$ python3 -q
>>> import numpy as np
>>> np.set_printoptions(precision=3, suppress=True, linewidth=160, floatmode="fixed")
>>> K = np.array([[0, 0, 0, 0, 0, 0],
...     [1, 0, 0, 0, 0, 0],
...     [0, 1, 0, 0, 0, 0],
...     [2, 2, 2, 1, 0, 0],
...     [2, 0, 2, 2, 1, 0],
...     [2, 2, 0, 1, 1, 2]])
>>> print(np.round(K @ np.linalg.pinv(K) @ K, 3) + 0)
[[0.000 0.000 0.000 0.000 0.000 0.000]
 [1.000 0.000 0.000 0.000 0.000 0.000]
 [0.000 1.000 0.000 0.000 0.000 0.000]
 [2.000 2.000 2.000 1.000 0.000 0.000]
 [2.000 0.000 2.000 2.000 1.000 0.000]
 [2.000 2.000 0.000 1.000 1.000 2.000]]
>>> print(np.linalg.lstsq(K[:-1].T, K[-1])[2])
4
>>> rng = np.random.default_rng(444910)
>>> A2 = K + rng.integers(-2, 3, (6, 5)) @ rng.integers(-2, 3, (5, 6))
>>> print(A2)
[[ 2 -6  0  6 -5  1]
 [-2  2 -1  3 -6  5]
 [-2  9  3 -5 -1  6]
 [ 5  0  5  2  3  0]
 [ 1  4  5  2  2  5]
 [-3  3 -6 -2  7 -5]]
>>> print(np.round(np.linalg.svd(A2 - K, compute_uv=False), 3) + 0)
[15.844 14.951  8.814  3.534  0.516  0.000]
>>> print(np.abs(A2 - K).sum(axis=1))
[20 20 25 12 14 28]
>>> print(A2 - K)
[[ 2 -6  0  6 -5  1]
 [-3  2 -1  3 -6  5]
 [-2  8  3 -5 -1  6]
 [ 3 -2  3  1  3  0]
 [-1  4  3  0  1  5]
 [-5  1 -6 -3  6 -7]]
>>> print(np.allclose(A2 @ A2.T, A2.T @ A2))
False
>>> np.linalg.determinant(A2)
Traceback (most recent call last):
  File "<python-input-12>", line 1, in <module>
    np.linalg.determinant(A2)
    ^^^^^^^^^^^^^^^^^^^^^
AttributeError: module 'numpy.linalg' has no attribute 'determinant'
>>> print((A2 - A2.T) / 2)
[[ 0.000 -2.000  1.000  0.500 -3.000  2.000]
 [ 2.000  0.000 -5.000  1.500 -5.000  1.000]
 [-1.000  5.000  0.000 -5.000 -3.000  6.000]
 [-0.500 -1.500  5.000  0.000  0.500  1.000]
 [ 3.000  5.000  3.000 -0.500  0.000 -1.000]
 [-2.000 -1.000 -6.000 -1.000  1.000  0.000]]
>>> A2 = np.array([[1, 1], [0, -2], [-3, 0], [-3, -1], [-1, -2], [-2, 1]])
>>> print(np.linalg.matrix_rank(K @ A2))
2
>>> print(np.einsum("ij,ij->i", K, K))
[ 0  1  1 13 13 14]
>>> print(np.einsum("ik,kj->ij", K, A2))
[[  0   0]
 [  1   1]
 [  0  -2]
 [ -7  -3]
 [-11  -2]
 [ -6  -3]]
>>> print(np.einsum("ik,kj->ji", K, A2))
[[  0   1   0  -7 -11  -6]
 [  0   1  -2  -3  -2  -3]]
>>> X = np.array([[3, -3, -5],
...     [-4, 4, -1],
...     [-9, 4, 0],
...     [4, -5, -9],
...     [-9, 8, 4],
...     [9, 5, -9],
...     [9, 6, 0]])
>>> blk = np.stack([X, 3 * X, X[::-1]])
>>> print(np.einsum("bij,cij->bc", blk, blk))
[[ 760 2280  352]
 [2280 6840 1056]
 [ 352 1056  760]]
>>> print(np.linalg.matrix_rank(blk.reshape(3, -1)))
2
>>> print(np.linalg.norm(blk, axis=(1, 2)))
[27.568 82.704 27.568]
>>> A2 = X / np.linalg.norm(X, axis=1)
Traceback (most recent call last):
  File "<python-input-24>", line 1, in <module>
    A2 = X / np.linalg.norm(X, axis=1)
         ~~^~~~~~~~~~~~~~~~~~~~~~~~~~~
ValueError: operands could not be broadcast together with shapes (7,3) (7,) 
>>> A2 = X / np.linalg.norm(X, axis=1, keepdims=True)
>>> gram = A2 @ A2.T
>>> print(np.linalg.norm(A2, axis=1))
[1.000 1.000 1.000 1.000 1.000 1.000 1.000]
>>> feats = np.load("w.npy")
>>> print(feats)
[[3 2 3 1 3 3]
 [1 2 3 3 3 1]
 [0 3 0 0 0 1]
 [3 0 3 0 0 3]
 [1 2 3 2 0 2]
 [2 3 1 3 3 2]]
>>> labels = rng.permutation(6)
>>> print(labels)
[1 4 3 2 0 5]
>>> A2 = feats[labels][:, labels]
>>> print(np.trace(A2))
7
>>> print(np.sort(np.abs(np.linalg.eigvals(A2))))
[ 0.670  0.670  1.112  3.174  3.174 10.722]
>>> print(np.round(np.linalg.det(A2), 3), round(np.linalg.det(feats[labels]), 3))
54.0 -54.0
>>> print(np.allclose(A2, feats))
False
>>> print(np.allclose(feats, feats.T))
False
>>> print(np.round(np.abs(np.linalg.eigvals(feats)).max(), 3))
10.722
>>> print(np.sort(np.abs(np.linalg.eigvals(feats))))
[ 0.670  0.670  1.112  3.174  3.174 10.722]
>>> print((feats - feats.T) / 2)
[[ 0.000  0.500  1.500 -1.000  1.000  0.500]
 [-0.500  0.000  0.000  1.500  0.500 -1.000]
 [-1.500  0.000  0.000 -1.500 -1.500  0.000]
 [ 1.000 -1.500  1.500  0.000 -1.000  0.000]
 [-1.000 -0.500  1.500  1.000  0.000 -0.500]
 [-0.500  1.000  0.000  0.000  0.500  0.000]]
>>> print(np.allclose(feats @ feats.T, feats.T @ feats))
False
>>> print(np.round(np.linalg.det(feats), 3))
54.0
>>> W0 = np.load("test16.npy")
>>> print(W0)
[[ 12.675   3.697   0.742]
 [  8.547   1.993   1.109]
 [  8.240   1.871   1.126]
 [  7.703   1.659   1.150]
 [  7.049   1.406   1.172]
 [  4.029   0.317   1.112]
 [  3.409   0.121   1.052]
 [  1.319  -0.365   0.614]
 [  0.348  -0.270   0.149]
 [  0.072  -0.071   0.010]
 [ -0.151   0.141   0.045]
 [ -0.205   0.184   0.080]
 [ -0.383   0.286   0.235]
 [ -1.606   0.326   1.560]
 [ -2.279   0.190   2.268]
 [ -2.859   0.040   2.858]
 [ -3.152  -0.044   3.152]
 [ -4.468  -0.464   4.429]
 [ -4.752  -0.561   4.698]
 [ -5.051  -0.666   4.979]
 [ -6.248  -1.102   6.085]
 [ -7.721  -1.667   7.408]
 [ -8.874  -2.124   8.421]
 [-11.283  -3.112  10.488]
 [-11.472  -3.190  10.647]
 [-12.538  -3.639  11.542]
 [-16.316  -5.263  14.645]]
>>> labels = W0[:, 0] > np.median(W0[:, 0])
>>> r0 = W0[labels].mean(axis=0) - W0[~labels].mean(axis=0)
>>> print(round((((W0 - W0.mean(axis=0)) @ r0 > 0) == labels).mean(), 3))
0.926
>>> print(labels.astype(int))
[1 1 1 1 1 1 1 1 1 1 1 1 1 0 0 0 0 0 0 0 0 0 0 0 0 0 0]
